>>> import numpy as np
>>> np.set_printoptions(suppress=True, linewidth=120)
>>> feats = np.array([[-0.4, -4.0], [-0.1, 22.0], [-0.3, -34.0], [-0.6, 2.0]])
>>> print(feats)
[[ -0.4  -4. ]
 [ -0.1  22. ]
 [ -0.3 -34. ]
 [ -0.6   2. ]]
>>> # column 1 is much longer than the rest
>>> W = np.array([[3, 3], [0, 1]])
>>> coef = np.array([4, 8])
>>> H = np.maximum(feats @ W + coef, 0)
>>> print((H > 0).astype(int))
[[1 1]
 [1 1]
 [1 0]
 [1 1]]
>>> basis = np.array([[0, -1], [-1, 0]])
>>> print((H @ basis).round(6).argmax(axis=1))
[0 1 0 1]
>>> P = feats @ np.linalg.solve(feats.T @ feats, feats.T)
>>> print(P.round(3))
[[ 0.259  0.086  0.166  0.396]
 [ 0.086  0.369 -0.404  0.25 ]
 [ 0.166 -0.404  0.725  0.094]
 [ 0.396  0.25   0.094  0.647]]
>>> print(np.round(np.linalg.eigvalsh(P), 3) + 0)
[0. 0. 1. 1.]
>>> print(np.trace(P))
2.0
>>> print(np.round((P - P.T) / 2, 3) + 0)
[[0. 0. 0. 0.]
 [0. 0. 0. 0.]
 [0. 0. 0. 0.]
 [0. 0. 0. 0.]]
>>> print(np.round(np.linalg.matrix_power(P, 2), 3))
[[ 0.259  0.086  0.166  0.396]
 [ 0.086  0.369 -0.404  0.25 ]
 [ 0.166 -0.404  0.725  0.094]
 [ 0.396  0.25   0.094  0.647]]
>>> assert P == P.T
Traceback (most recent call last):
  File "<python-input-17>", line 1, in <module>
    assert P == P.T
           ^^^^^^^^
ValueError: The truth value of an array with more than one element is ambiguous. Use a.any() or a.all()
>>> P.inv()
Traceback (most recent call last):
  File "<python-input-18>", line 1, in <module>
    P.inv()
    ^^^^^
AttributeError: 'numpy.ndarray' object has no attribute 'inv'
>>> print(np.round(P @ P, 3))
[[ 0.259  0.086  0.166  0.396]
 [ 0.086  0.369 -0.404  0.25 ]
 [ 0.166 -0.404  0.725  0.094]
 [ 0.396  0.25   0.094  0.647]]
>>> print(round(float(np.linalg.det(P)), 3))
-0.0
>>> np.linalg.determinant(P)
Traceback (most recent call last):
  File "<python-input-21>", line 1, in <module>
    np.linalg.determinant(P)
    ^^^^^^^^^^^^^^^^^^^^^
AttributeError: module 'numpy.linalg' has no attribute 'determinant'
>>> x = np.array([4, 7])
>>> y = feats @ x
>>> print(np.round(np.linalg.pinv(feats) @ feats, 3) + 0)
[[1. 0.]
 [0. 1.]]
>>> print(np.round(np.linalg.lstsq(feats, y)[0], 3))
[4. 7.]
>>> rng = np.random.default_rng(242)
>>> y = y + 0.05 * rng.normal(size=4)
>>> print(y.round(3))
[ -29.664  153.506 -239.185   11.553]
>>> coef, *_ = np.linalg.lstsq(feats, y)
>>> print([round(float(np.linalg.norm(np.linalg.solve(feats.T @ feats + lam * np.eye(2), feats.T @ y))), 2) for lam in (0, 1, 10, 100)])
[8.12, 7.17, 6.98, 6.62]
>>> print(np.round(feats.T @ (y - feats @ coef), 3) + 0)
[0. 0.]
>>> print(coef.round(3))
[4.123 6.998]
>>> Y = np.c_[feats[:, :1] @ np.array([[0]]), np.array([2, 2, 0, 1])]
>>> print(Y)
[[0. 2.]
 [0. 2.]
 [0. 0.]
 [0. 1.]]
>>> print(np.round(np.linalg.lstsq(feats, Y[:, 0])[0], 3))
[0. 0.]
>>> mat = np.load("mat.npy")
>>> print(mat)
[[ 0.   0.   0.7  0.8 -0.4  0.7]
 [-0.8  0.6  1.   0.1  0.3 -0.6]
 [-0.2  0.3 -0.1 -1.1  0.6  1.3]
 [ 1.  -1.3  0.7 -0.8 -0.8  0.1]
 [ 1.8  0.7  1.1 -0.6  0.  -0.2]
 [ 0.3  0.  -0.6  0.7  0.6 -0.4]
 [-0.7  0.1 -0.9  0.7  0.6 -0.7]
 [-2.4  2.4 -2.4 -1.5  2.1 -1.5]
 [ 0.1  0.7 -0.7  0.1  0.   0.3]
 [ 1.2 -0.3  0.   0.4 -0.4 -0.7]
 [ 0.9  0.3 -1.  -0.1  0.8  0.5]
 [ 0.1  0.7 -0.1 -0.9  0.  -2. ]
 [-1.4  1.5  0.9  1.1 -0.3 -0.7]
 [-1.3  1.3  1.3  1.1 -0.5  0.5]
 [ 2.1 -1.  -1.3 -0.3 -0.4  0.5]
 [-0.2  0.4  0.6 -1.   0.   0.4]
 [-1.1 -0.1 -1.2  0.4 -0.9  0.3]]
>>> x = np.array([4, -3, -5, -5, 4, 5])
>>> y = mat @ x
>>> print(np.round(np.linalg.pinv(mat) @ mat, 3) + 0)
[[1. 0. 0. 0. 0. 0.]
 [0. 1. 0. 0. 0. 0.]
 [0. 0. 1. 0. 0. 0.]
 [0. 0. 0. 1. 0. 0.]
 [0. 0. 0. 0. 1. 0.]
 [0. 0. 0. 0. 0. 1.]]
>>> print(np.round(np.linalg.solve(mat.T @ mat, mat.T @ y), 3))
[ 4. -3. -5. -5.  4.  5.]
>>> y = y + 0.02 * rng.normal(size=17)
>>> print(y.round(3))
[ -5.641 -12.297  13.225   5.722   1.604   1.117  -3.219   3.588   2.83   -1.399  13.913  -6.693 -24.789 -20.597
  20.316   2.012  -2.162]
>>> coef, *_ = np.linalg.lstsq(mat, y)
>>> print(coef.round())
[ 4. -3. -5. -5.  4.  5.]
>>> print([round(float(np.linalg.norm(np.linalg.solve(mat.T @ mat + lam * np.eye(6), mat.T @ y))), 2) for lam in (0, 1, 10, 100)])
[10.77, 10.08, 6.77, 1.73]
>>> Y = np.array([[-2, -3], [-3, -3], [2, 0], [3, 0], [2, -3], [-1, 2], [-1, -2]])
>>> basis = np.array([[-2, -1, -1, -3, -3], [-2, 0, -3, 2, -3]])
>>> A = Y @ basis
>>> print(A)
[[ 10   2  11   0  15]
 [ 12   3  12   3  18]
 [ -4  -2  -2  -6  -6]
 [ -6  -3  -3  -9  -9]
 [  2  -2   7 -12   3]
 [ -2   1  -5   7  -3]
 [  6   1   7  -1   9]]
>>> # null space of dimension 3
>>> u, r1 = A[2], A[0]
>>> print(u @ r1)
-156
>>> pr = (u @ r1) / (u @ u) * u
>>> print(pr)
[6.5  3.25 3.25 9.75 9.75]
>>> print(np.outer(u, r1))
[[-40  -8 -44   0 -60]
 [-20  -4 -22   0 -30]
 [-20  -4 -22   0 -30]
 [-60 -12 -66   0 -90]
 [-60 -12 -66   0 -90]]
>>> print(r1 - pr)
[ 3.5  -1.25  7.75 -9.75  5.25]
>>> Y = np.array([[1, -1, -3], [2, 3, 1], [2, 2, -2]])
>>> K = np.triu(Y)
>>> print(K)
[[ 1 -1 -3]
 [ 0  3  1]
 [ 0  0 -2]]
>>> # triangular: eigenvalues sit on the diagonal
>>> P = np.triu(np.array([[1, 1, 1], [0, 1, 3], [2, 0, 2]]), 1) + np.eye(3)
>>> Y = P @ K @ np.linalg.inv(P)
>>> print(np.linalg.matrix_rank(Y))
3
>>> print(Y)
[[  1.   1.  -8.]
 [  0.   3. -14.]
 [  0.   0.  -2.]]
>>> print(np.round(np.linalg.det(Y), 3))
-6.0
>>> print(np.trace(Y), np.trace(K))
2.0 2
>>> print(np.poly(Y))
[ 1. -2. -5.  6.]
>>> x = np.array([2, 1, 2])
>>> y = Y @ x
>>> print(y)
[-13. -25.  -4.]
>>> print(np.round(np.linalg.solve(Y, y + Y[:, 2]), 3))
[2. 1. 3.]
>>> print(np.round(np.linalg.solve(Y, Y[:, 0]), 3))
[ 1.  0. -0.]
>>> print(np.round(np.linalg.solve(Y, 5 * y), 3))
[10.  5. 10.]
>>> print(np.round(np.linalg.solve(Y.T, Y[1]), 3) + 0)
[0. 1. 0.]
>>> W = np.array([[-3, 4, -4, -2], [0, 4, 1, -2], [1, 4, 5, 1]])
>>> coef = np.array([2, 0, 0, 2])
>>> H = np.maximum(K @ W + coef, 0)
>>> print(np.linalg.matrix_rank(H))
1
>>> print(np.round((H > 0).mean(axis=0), 3))
[0.333 0.333 0.333 0.   ]
>>> basis = np.array([[9, 4], [-3, -7], [1, 4], [5, -9]])
>>> print(W @ basis)
[[-53 -38]
 [-21  -6]
 [  7 -13]]
>>> print((H @ basis).round(6).argmax(axis=1))
[0 0 0]
>>> J = np.loadtxt("dump.csv", delimiter=",")
>>> print(J)
[[0. 0. 0. 2. 0. 0. 2.]
 [0. 0. 0. 2. 1. 0. 2.]
 [0. 0. 0. 0. 1. 1. 2.]
 [2. 2. 0. 0. 0. 0. 0.]
 [0. 1. 1. 0. 0. 0. 0.]
 [0. 0. 1. 0. 0. 0. 0.]
 [2. 2. 2. 0. 0. 0. 0.]]
>>> def softmax(z):
...     e = np.exp(z - z.max(axis=-1, keepdims=True))
...     return e / e.sum(axis=-1, keepdims=True)
... 
>>> print(np.round(softmax(10 * J[2]), 3) + 0)
[0. 0. 0. 0. 0. 0. 1.]
>>> print(np.round(softmax(J).sum(axis=1), 3))
[1. 1. 1. 1. 1. 1. 1.]
>>> print(np.round(softmax(J[2] + 3), 3))
[0.059 0.059 0.059 0.059 0.162 0.162 0.439]
>>> S = J @ J.T / np.sqrt(7)
>>> print(np.round(softmax(S)[2] @ J, 3))
[0.161 0.202 0.161 0.899 0.656 0.389 1.678]
>>> C2 = J.T @ J
>>> print(np.round(np.linalg.svd(J, compute_uv=False) ** 2, 3) + 0)
[19.53 19.53  3.07  3.07  0.4   0.4   0.  ]
>>> print(np.allclose(C2, C2.T))
True
>>> print(np.round(np.linalg.eigvalsh(C2)[::-1], 3) + 0)
[19.53 19.53  3.07  3.07  0.4   0.4   0.  ]
>>> print(C2)
[[ 8.  8.  4.  0.  0.  0.  0.]
 [ 8.  9.  5.  0.  0.  0.  0.]
 [ 4.  5.  6.  0.  0.  0.  0.]
 [ 0.  0.  0.  8.  2.  0.  8.]
 [ 0.  0.  0.  2.  2.  1.  4.]
 [ 0.  0.  0.  0.  1.  1.  2.]
 [ 0.  0.  0.  8.  4.  2. 12.]]
>>> Uu, sv, VT = np.linalg.svd(J)
>>> print(sv.round(3) + 0)
[4.419 4.419 1.752 1.752 0.633 0.633 0.   ]
>>> print(np.argmax(sv[:-1] / (sv[1:] + 1e-6)) + 1)
6
>>> Y = Uu[:, :6] @ np.diag(sv[:6]) @ VT[:6]
>>> print(np.linalg.matrix_rank(J, rtol=0.05))
6
>>> print(round(np.linalg.norm(J - Y) / np.linalg.norm(J), 3))
0.0
>>> print(round(np.linalg.norm(J - Y, 2), 3), round(sv[6], 3))
0.0 0.0
>>> print(Y.round(3) + 0)
[[0. 0. 0. 2. 0. 0. 2.]
 [0. 0. 0. 2. 1. 0. 2.]
 [0. 0. 0. 0. 1. 1. 2.]
 [2. 2. 0. 0. 0. 0. 0.]
 [0. 1. 1. 0. 0. 0. 0.]
 [0. 0. 1. 0. 0. 0. 0.]
 [2. 2. 2. 0. 0. 0. 0.]]
>>> M = np.loadtxt("run5.csv", delimiter=",")
>>> print(M.round(3))
[[ 27.055  16.18   34.066   9.969 -19.565 -23.523]
 [ 24.454  13.122  29.15    8.328 -17.48  -21.331]
 [ 19.002   7.716  19.892   5.37  -13.311 -16.714]
 [ 13.222   3.565  11.74    2.984  -9.183 -11.779]
 [  6.739   0.977   4.84    1.253  -4.85   -6.155]
 [  2.305   0.377   1.535   0.532  -1.874  -2.187]
 [  1.92    0.345   1.289   0.469  -1.595  -1.832]
 [  0.747   0.203   0.537   0.234  -0.679  -0.729]
 [  0.268   0.092   0.204   0.097  -0.258  -0.265]
 [ -0.896  -0.737  -0.986  -0.603   1.127   0.95 ]
 [ -1.131  -1.335  -1.548  -1.013   1.651   1.251]
 [ -1.249  -2.628  -2.599  -1.828   2.442   1.513]
 [ -1.249  -2.633  -2.603  -1.831   2.444   1.514]
 [ -1.085  -4.489  -3.994  -2.926   3.26    1.55 ]
 [ -1.055  -4.696  -4.146  -3.046   3.34    1.542]
 [ -0.969  -5.246  -4.548  -3.36    3.542   1.512]
 [ -0.794  -6.243  -5.273  -3.923   3.883   1.437]
 [ -0.75   -6.471  -5.439  -4.051   3.958   1.416]
 [ -0.208  -9.073  -7.326  -5.493   4.743   1.123]
 [  0.082 -10.358  -8.26   -6.195   5.097   0.951]
 [  0.102 -10.445  -8.324  -6.242   5.12    0.939]
 [  0.11  -10.482  -8.351  -6.263   5.13    0.933]
 [  1.289 -15.44  -11.983  -8.933   6.376   0.181]
 [  1.337 -15.636 -12.128  -9.037   6.422   0.15 ]
 [  2.438 -20.138 -15.47  -11.428   7.456  -0.591]
 [  2.61  -20.843 -15.997 -11.8     7.613  -0.71 ]
 [  4.348 -27.956 -21.362 -15.536   9.145  -1.92 ]
 [  5.894 -34.379 -26.273 -18.885  10.475  -3.02 ]
 [  8.977 -47.527 -36.485 -25.694  13.116  -5.252]]
>>> Uu, sv, VT = np.linalg.svd(M)
>>> print(np.argmax(sv[:-1] / (sv[1:] + 1e-6)) + 1)
3
>>> print(sv.round(3) + 0)
[127.332  63.724   5.698   0.      0.      0.   ]
>>> Y = Uu[:, :3] @ np.diag(sv[:3]) @ VT[:3]
>>> print(round(np.linalg.norm(M - Y) / np.linalg.norm(M), 3))
0.0
>>> print(np.round(np.linalg.norm(M - Y, 2), 3), round(float(sv[3]), 3))
0.0 0.0
>>> print(np.linalg.matrix_rank(Y))
3
>>> print(round(float(np.abs(M - Y).max()), 3))
0.0
